>>> import numpy as np
>>> from numpy import linalg as LA
>>> np.set_printoptions(precision=1, suppress=True, linewidth=160)
>>> X = np.array([[16.0, 8.0, 24.2, 0.2, 7.9, 8.1, 0.0, 0.1, 23.9],
...     [14.1, 6.9, 21.0, 0.0, 7.1, 6.9, 0.1, -0.1, 20.9],
...     [0.0, 0.1, 0.0, 0.0, -0.1, 0.0, 0.1, 0.0, 0.1]])
>>> A2 = np.array([[2, 0, 3],
...     [1, 0, 2],
...     [1, 0, 1],
...     [1, 1, 0],
...     [3, 2, 2],
...     [2, 1, 2],
...     [3, 2, 1],
...     [1, 0, 3],
...     [0, 3, 2]])
>>> print(LA.matrix_rank(np.vstack([X, A2.T])))
6
>>> print(np.einsum("ik,kj->ji", X, A2))
[[104.4  91.4   0.1]
 [ 95.8  84.    0.3]
 [168.3 146.7   0.3]]
>>> print(LA.matrix_rank(X @ A2))
3
>>> rng = np.random.default_rng(184169)
>>> F = (rng.random((4, 4)) < 0.3) + np.eye(4)
>>> F /= F.sum(axis=1, keepdims=True)
>>> print(F)
[[0.7 0.3 0.  0. ]
 [0.  1.  0.  0. ]
 [0.  0.  1.  0. ]
 [0.3 0.  0.3 0.3]]
>>> x0 = np.array([1, 0, 4, 3])
>>> rhs = F @ x0
>>> c, lr = np.zeros(4), 1 / LA.norm(F, 2) ** 2
>>> for i in range(3):
...     c -= lr * F.T @ (F @ c - rhs)
...     if i % 1 == 0: print(i, round(LA.norm(F @ c - rhs), 1))
... 
0 0.7
1 0.6
2 0.5
>>> print(np.round(LA.cond(F), 1))
4.0
>>> print(c.round(1) + 0)
[1.3 0.  4.2 1.1]
>>> lab = rng.permutation(4)
>>> A2 = F[:, lab] * rng.choice([-1, 1], 4)
>>> print(A2)
[[ 0.   0.7 -0.  -0.3]
 [ 0.   0.  -0.  -1. ]
 [ 0.   0.  -1.  -0. ]
 [ 0.3  0.3 -0.3 -0. ]]
>>> Uu, _, vt = LA.svd(F.T @ A2)
>>> print(np.round(LA.lstsq(F, A2)[0], 1) + 0)
[[ 0.  1.  0.  0.]
 [ 0.  0.  0. -1.]
 [ 0.  0. -1.  0.]
 [ 1.  0.  0.  0.]]
>>> print(np.round(LA.matrix_power(F, 3), 1) + 0)
[[0.3 0.7 0.  0. ]
 [0.  1.  0.  0. ]
 [0.  0.  1.  0. ]
 [0.3 0.2 0.5 0. ]]
>>> print(np.sort(np.abs(LA.eigvals(F))))
[0.3 0.7 1.  1. ]
>>> print(round(float(np.abs(LA.eigvals(F)).max()), 1))
1.0
>>> M = np.load("arr.npy")
>>> print(M)
[[ 5.5 -3.7  3.4  0.1  3.   2.7  0.5 -2.5]
 [ 1.9  2.2 -2.2  5.2  1.1 -5.4 -0.5 -2. ]
 [ 3.9 -4.2  0.6 -2.9 -2.4 -4.7  0.2  4.9]]
>>> th = np.radians(90)
>>> r_ = np.eye(8)
>>> r_[7, 7] = r_[5, 5] = np.cos(th)
>>> r_[7, 5], r_[5, 7] = -np.sin(th), np.sin(th)
>>> print(r_.round(1) + 0)
[[ 1.  0.  0.  0.  0.  0.  0.  0.]
 [ 0.  1.  0.  0.  0.  0.  0.  0.]
 [ 0.  0.  1.  0.  0.  0.  0.  0.]
 [ 0.  0.  0.  1.  0.  0.  0.  0.]
 [ 0.  0.  0.  0.  1.  0.  0.  0.]
 [ 0.  0.  0.  0.  0.  0.  0.  1.]
 [ 0.  0.  0.  0.  0.  0.  1.  0.]
 [ 0.  0.  0.  0.  0. -1.  0.  0.]]
>>> A2 = M @ r_.T
>>> print(np.allclose(LA.norm(M, axis=1), LA.norm(A2, axis=1)))
True
>>> print(np.abs(A2 - M).max(axis=0))
[0.  0.  0.  0.  0.  9.5 0.  7.3]
>>> Uu, s, vt = LA.svd(M, full_matrices=False)
>>> print(np.abs(vt[0]))
[0.5 0.6 0.3 0.4 0.1 0.1 0.1 0.4]
>>> print(np.round(np.sqrt((s ** 2).sum()), 1), round(LA.norm(M), 1))
15.7 15.7
>>> print((s > 1e-8).sum())
3
>>> print(s / s[0])
[1.  0.9 0.8]
>>> print(np.round(vt @ vt.T, 1) + 0)
[[1. 0. 0.]
 [0. 1. 0.]
 [0. 0. 1.]]
>>> print(np.abs(Uu[:, 0]).round(6).argmax())
2
>>> cov = M.T @ M
>>> print(np.round(LA.eigvalsh(cov)[::-1], 1) + 0)
[100.   81.   65.6   0.    0.    0.    0.    0. ]
>>> print((M @ M.T).shape)
(3, 3)
>>> print(np.diag(cov))
[49.1 36.7 16.5 36.1 16.  57.5  0.6 34.1]
>>> print(np.allclose(cov, cov.T))
True
>>> print(np.round(np.trace(cov), 1), round(float((M ** 2).sum()), 1))
246.6 246.6
>>> def softmax(z):
...     e = np.exp(z - z.max(axis=-1, keepdims=True))
...     return e / e.sum(axis=-1, keepdims=True)
... 
>>> print(np.round(softmax(M[2] + 4), 1) + 0)
[0.3 0.  0.  0.  0.  0.  0.  0.7]
>>> print(np.round(softmax(10 * M[2]), 1) + 0)
[0. 0. 0. 0. 0. 0. 0. 1.]
>>> print(softmax(M).sum(axis=1))
[1. 1. 1.]
>>> S = M @ M.T / np.sqrt(8)
>>> print(np.round(softmax(S), 1) + 0)
[[1. 0. 0.]
 [0. 1. 0.]
 [0. 0. 1.]]
>>> print(softmax(S)[2] @ M)
[ 3.9 -4.2  0.6 -2.9 -2.4 -4.7  0.2  4.9]
>>> E = np.loadtxt("block0.csv", delimiter=",")
>>> print(E)
[[2. 0. 0. 1. 1.]
 [2. 2. 2. 1. 3.]
 [3. 1. 1. 2. 3.]
 [3. 3. 0. 2. 2.]
 [2. 0. 3. 0. 1.]
 [0. 0. 2. 2. 2.]
 [6. 4. 4. 3. 7.]]
>>> x0 = np.array([3, 0, 0, 3, 1])
>>> h1 = np.maximum(E @ x0, 0)
>>> print(np.flatnonzero(h1 > 1e-9))
[0 1 2 3 4 5 6]
>>> print(np.tanh(E @ x0))
[1. 1. 1. 1. 1. 1. 1.]
>>> x0 = np.array([2, 1, 2, 2, 0])
>>> rhs = E @ x0
>>> print(np.round(LA.lstsq(E, rhs)[0], 1) + 0)
[2. 1. 2. 2. 0.]
>>> print(np.round(LA.solve(E.T @ E, E.T @ rhs), 1) + 0)
[2. 1. 2. 2. 0.]
>>> rhs = rhs + 0.3 * rng.normal(size=7)
>>> print(rhs)
[ 6.2 12.1 13.4 12.9 10.2  8.1 30.1]
>>> c, *_ = LA.lstsq(E, rhs)
>>> print(c.round(1) + 0)
[2.1 0.8 2.  2.1 0. ]
>>> A2 = np.c_[E[:, :1] @ np.array([[5]]), np.array([3, -2, 1, 0, 2, -2, 2])]
>>> print(A2)
[[10.  3.]
 [10. -2.]
 [15.  1.]
 [15.  0.]
 [10.  2.]
 [ 0. -2.]
 [30.  2.]]
>>> print(LA.matrix_rank(A2))
2
>>> print(np.round(LA.lstsq(E, A2[:, 0])[0], 1) + 0)
[5. 0. 0. 0. 0.]
>>> print(np.round(LA.norm(A2 - E @ LA.lstsq(E, A2)[0], axis=0), 1) + 0)
[0.  1.8]
>>> lab = rng.permutation(5)
>>> A2 = E[:, lab] * rng.choice([-1, 1], 5)
>>> print(A2)
[[-0.  1. -0. -1.  2.]
 [-2.  1. -2. -3.  2.]
 [-1.  2. -1. -3.  3.]
 [-3.  2. -0. -2.  3.]
 [-0.  0. -3. -1.  2.]
 [-0.  2. -2. -2.  0.]
 [-4.  3. -4. -7.  6.]]
>>> Uu, _, vt = LA.svd(E.T @ A2)
>>> print(np.round(Uu @ vt, 1) + 0)
[[ 0.  0.  0.  0.  1.]
 [-1.  0.  0.  0.  0.]
 [ 0.  0. -1.  0.  0.]
 [ 0.  1.  0.  0.  0.]
 [ 0.  0.  0. -1.  0.]]
>>> print(lab)
[1 3 2 4 0]
>>> q, r_ = LA.qr(E)
>>> print(np.allclose(r_.T @ r_, E.T @ E))
True
>>> print(np.abs(np.diag(r_)))
[8.1 2.4 3.6 2.2 1.5]
>>> data = np.array([[1, -1, 1, -2], [-1, 1, -1, 1], [1, -1, 1, -1], [-2, 1, -1, 1]])
>>> A2 = np.array([[1, 2, 0], [1, 0, 0], [2, 2, 2], [1, 1, 1]])
>>> print(np.einsum("ij,ij->i", data, data))
[7 4 4 7]
>>> print(np.einsum("ik,kj->ij", data, A2))
[[ 0  2  0]
 [-1 -3 -1]
 [ 1  3  1]
 [-2 -5 -1]]
>>> print(LA.matrix_rank(data @ A2))
3
>>> print(A2.T @ data.T)
[[ 0 -1  1 -2]
 [ 2 -3  3 -5]
 [ 0 -1  1 -1]]
>>> lab = rng.permutation(4)
>>> print(lab)
[2 1 3 0]
>>> A2 = data[lab][:, lab]
>>> print(np.diag(A2))
[1 1 1 1]
>>> print(np.trace(A2))
4
>>> print(np.unique(data.round(6), axis=0).shape)
(4, 4)
>>> print(LA.lstsq(data[:-1].T, data[-1])[2])
2
>>> print(data @ LA.pinv(data) @ data)
[[ 1. -1.  1. -2.]
 [-1.  1. -1.  1.]
 [ 1. -1.  1. -1.]
 [-2.  1. -1.  1.]]
>>> A2 = data + rng.integers(-2, 3, (4, 3)) @ rng.integers(-2, 3, (3, 4))
>>> print(A2)
[[ 5 -2  3 -1]
 [-9 -3 -9  2]
 [ 2  1  3 -3]
 [-5 -2 -5  1]]
>>> print(np.round(LA.svd(A2 - data, compute_uv=False), 1) + 0)
[14.1  3.8  1.4  0. ]
>>> print(A2 - data)
[[ 4 -1  2  1]
 [-8 -4 -8  1]
 [ 1  2  2 -2]
 [-3 -3 -4  0]]
>>> print(LA.matrix_rank(A2 - data, tol=1e-8))
3
>>> print(np.abs(A2 - data).sum(axis=1))
[ 8 21  7 10]
>>> w, evecs = LA.eig(A2)
>>> print(round(float(np.prod(w)), 1))
-12.0
>>> print(np.sort(LA.eigvals(A2.T)))
[-4.5  0.3  1.1  9.2]
>>> print(np.sort(LA.eigvals(LA.inv(A2))))
[-0.2  0.1  0.9  3.9]
>>> feats = np.load("case9.npy")
>>> print(feats)
[[6 0 6 0 2 6 4]
 [6 0 6 0 2 6 4]
 [9 0 9 0 3 9 6]]
>>> r = LA.matrix_rank(feats)
>>> print(r)
1
>>> ns = LA.svd(feats)[2][r:].T
>>> print(LA.matrix_rank(feats.T @ feats), LA.matrix_rank(feats @ feats.T))
1 1
>>> print(np.round(ns @ ns.T, 1) + 0)
[[ 0.7  0.  -0.3  0.  -0.1 -0.3 -0.2]
 [ 0.   1.   0.   0.   0.   0.   0. ]
 [-0.3  0.   0.7  0.  -0.1 -0.3 -0.2]
 [ 0.   0.   0.   1.   0.   0.   0. ]
 [-0.1  0.  -0.1  0.   1.  -0.1 -0.1]
 [-0.3  0.  -0.3  0.  -0.1  0.7 -0.2]
 [-0.2  0.  -0.2  0.  -0.1 -0.2  0.9]]
>>> print(np.round(softmax(feats[1]), 1) + 0)
[0.3 0.  0.3 0.  0.  0.3 0. ]
>>> print(softmax(feats).sum(axis=1))
[1. 1. 1.]
>>> S = feats @ feats.T / np.sqrt(7)
>>> print(softmax(S).round(6).argmax(axis=1))
[2 2 2]
>>> print(np.round(softmax(S + np.triu(np.full(S.shape, -np.inf), 1)), 1) + 0)
[[1.  0.  0. ]
 [0.5 0.5 0. ]
 [0.  0.  1. ]]
>>> Uu, s, vt = LA.svd(E, full_matrices=False)
>>> print(Uu.shape, s.shape, vt.shape)
(7, 5) (5,) (5, 5)
>>> print(np.abs(vt[0]))
[0.5 0.3 0.3 0.3 0.6]
>>> print(np.abs(Uu[:, 0]).round(6).argmax())
6
>>> print(np.allclose(Uu * s @ vt, E))
True
>>> print(round(float(np.sqrt((s ** 2).sum())), 1), round(LA.norm(E), 1))
15.2 15.2
>>> print(s / s[0])
[1.  0.2 0.2 0.1 0.1]
>>> print(np.cumsum(s ** 2) / np.sum(s ** 2))
[0.9 1.  1.  1.  1. ]
>>> w1 = np.array([[1, 0, 2],
...     [2, 1, 2],
...     [2, 2, 1],
...     [2, 2, 0],
...     [1, 0, 0],
...     [1, 2, 0],
...     [1, 1, 0]])
>>> c = np.array([3, 1, 3])
>>> act = np.maximum(feats @ w1 + c, 0)
>>> print((act > 0).mean(axis=0))
[1. 1. 1.]
>>> print((act > 0).astype(int))
[[1 1 1]
 [1 1 1]
 [1 1 1]]
>>> basis = np.array([[1, -2, 0], [-2, 1, 2], [0, 0, -1]])
>>> print(w1 @ basis)
[[ 1 -2 -2]
 [ 0 -3  0]
 [-2 -2  3]
 [-2 -2  4]
 [ 1 -2  0]
 [-3  0  4]
 [-1 -1  2]]
>>> print((act @ basis).round(6).argmax(axis=1))
[2 2 2]
>>> x0 = np.array([1, 3, 0, 1])
>>> print(F @ (2 * x0))
[3.3 6.  0.  1.3]
>>> print(np.sign((F @ x0).round(6)))
[1. 1. 0. 1.]
>>> print(np.einsum("ij,j->i", F, x0))
[1.7 3.  0.  0.7]
>>> arr = np.array([[-4, 5, -4, 5, -4, 5],
...     [-1, -5, -1, -5, -1, -5],
...     [-1, 2, -1, 2, -1, 2],
...     [-4, 5, -4, 5, -4, 5],
...     [-1, -5, -1, -5, -1, -5],
...     [-1, 2, -1, 2, -1, 2]])
>>> Uu, s, vt = LA.svd(arr, full_matrices=False)
>>> print(np.round(np.sqrt((s ** 2).sum()), 1), round(LA.norm(arr), 1))
20.8 20.8
>>> print(s.round(1) + 0)
[19.1  8.2  0.   0.   0.   0. ]
>>> print((s > 1e-8).sum())
2
>>> print(np.round(Uu.T @ Uu, 1) + 0)
[[1. 0. 0. 0. 0. 0.]
 [0. 1. 0. 0. 0. 0.]
 [0. 0. 1. 0. 0. 0.]
 [0. 0. 0. 1. 0. 0.]
 [0. 0. 0. 0. 1. 0.]
 [0. 0. 0. 0. 0. 1.]]
>>> print(Uu.shape, s.shape, vt.shape)
(6, 6) (6,) (6, 6)
>>> K = np.cumsum(np.array([[-1, 1, -1, 1],
...     [3, 2, 2, -3],
...     [3, 2, 2, -3],
...     [3, 0, 2, 1],
...     [0, 2, -1, -1],
...     [2, -3, -2, 0],
...     [3, 0, 1, 1],
...     [3, -3, -3, 2],
...     [3, -3, 1, 1],
...     [-1, -2, 3, 1],
...     [0, 2, -2, 0],
...     [0, -1, -3, 2],
...     [-1, 3, -2, -1],
...     [-3, -3, -2, 0],
...     [3, 2, 2, -2],
...     [3, -2, -3, -3],
...     [3, 3, 3, 1],
...     [-3, 2, 1, 3],
...     [-3, 0, 2, 0],
...     [2, 3, -3, -1],
...     [-1, 2, 0, -3],
...     [3, -1, -2, -2],
...     [2, 1, 2, 2],
...     [0, 1, 3, -2],
...     [-1, -2, 0, -3],
...     [2, -3, 0, 3],
...     [0, 1, -2, 2],
...     [0, -1, -3, -2],
...     [0, -1, -1, -3]]), axis=0)
>>> print(K)
[[-1  1 -1  1]
 [ 2  3  1 -2]
 [ 5  5  3 -5]
 [ 8  5  5 -4]
 [ 8  7  4 -5]
 [10  4  2 -5]
 [13  4  3 -4]
 [16  1  0 -2]
 [19 -2  1 -1]
 [18 -4  4  0]
 [18 -2  2  0]
 [18 -3 -1  2]
 [17  0 -3  1]
 [14 -3 -5  1]
 [17 -1 -3 -1]
 [20 -3 -6 -4]
 [23  0 -3 -3]
 [20  2 -2  0]
 [17  2  0  0]
 [19  5 -3 -1]
 [18  7 -3 -4]
 [21  6 -5 -6]
 [23  7 -3 -4]
 [23  8  0 -6]
 [22  6  0 -9]
 [24  3  0 -6]
 [24  4 -2 -4]
 [24  3 -5 -6]
 [24  2 -6 -9]]
>>> print(LA.matrix_rank(K))
4
>>> print(np.unravel_index(np.abs(K).argmax(), K.shape))
(np.int64(25), np.int64(0))
>>> print(K.shape)
(29, 4)
>>> print(np.count_nonzero(K))
105
>>> print(np.diff(K, axis=0))
[[ 3  2  2 -3]
 [ 3  2  2 -3]
 [ 3  0  2  1]
 [ 0  2 -1 -1]
 [ 2 -3 -2  0]
 [ 3  0  1  1]
 [ 3 -3 -3  2]
 [ 3 -3  1  1]
 [-1 -2  3  1]
 [ 0  2 -2  0]
 [ 0 -1 -3  2]
 [-1  3 -2 -1]
 [-3 -3 -2  0]
 [ 3  2  2 -2]
 [ 3 -2 -3 -3]
 [ 3  3  3  1]
 [-3  2  1  3]
 [-3  0  2  0]
 [ 2  3 -3 -1]
 [-1  2  0 -3]
 [ 3 -1 -2 -2]
 [ 2  1  2  2]
 [ 0  1  3 -2]
 [-1 -2  0 -3]
 [ 2 -3  0  3]
 [ 0  1 -2  2]
 [ 0 -1 -3 -2]
 [ 0 -1 -1 -3]]
>>> print(np.round(LA.norm(K), 1))
103.3
>>> print(K - K[0])
[[  0   0   0   0]
 [  3   2   2  -3]
 [  6   4   4  -6]
 [  9   4   6  -5]
 [  9   6   5  -6]
 [ 11   3   3  -6]
 [ 14   3   4  -5]
 [ 17   0   1  -3]
 [ 20  -3   2  -2]
 [ 19  -5   5  -1]
 [ 19  -3   3  -1]
 [ 19  -4   0   1]
 [ 18  -1  -2   0]
 [ 15  -4  -4   0]
 [ 18  -2  -2  -2]
 [ 21  -4  -5  -5]
 [ 24  -1  -2  -4]
 [ 21   1  -1  -1]
 [ 18   1   1  -1]
 [ 20   4  -2  -2]
 [ 19   6  -2  -5]
 [ 22   5  -4  -7]
 [ 24   6  -2  -5]
 [ 24   7   1  -7]
 [ 23   5   1 -10]
 [ 25   2   1  -7]
 [ 25   3  -1  -5]
 [ 25   2  -4  -7]
 [ 25   1  -5 -10]]
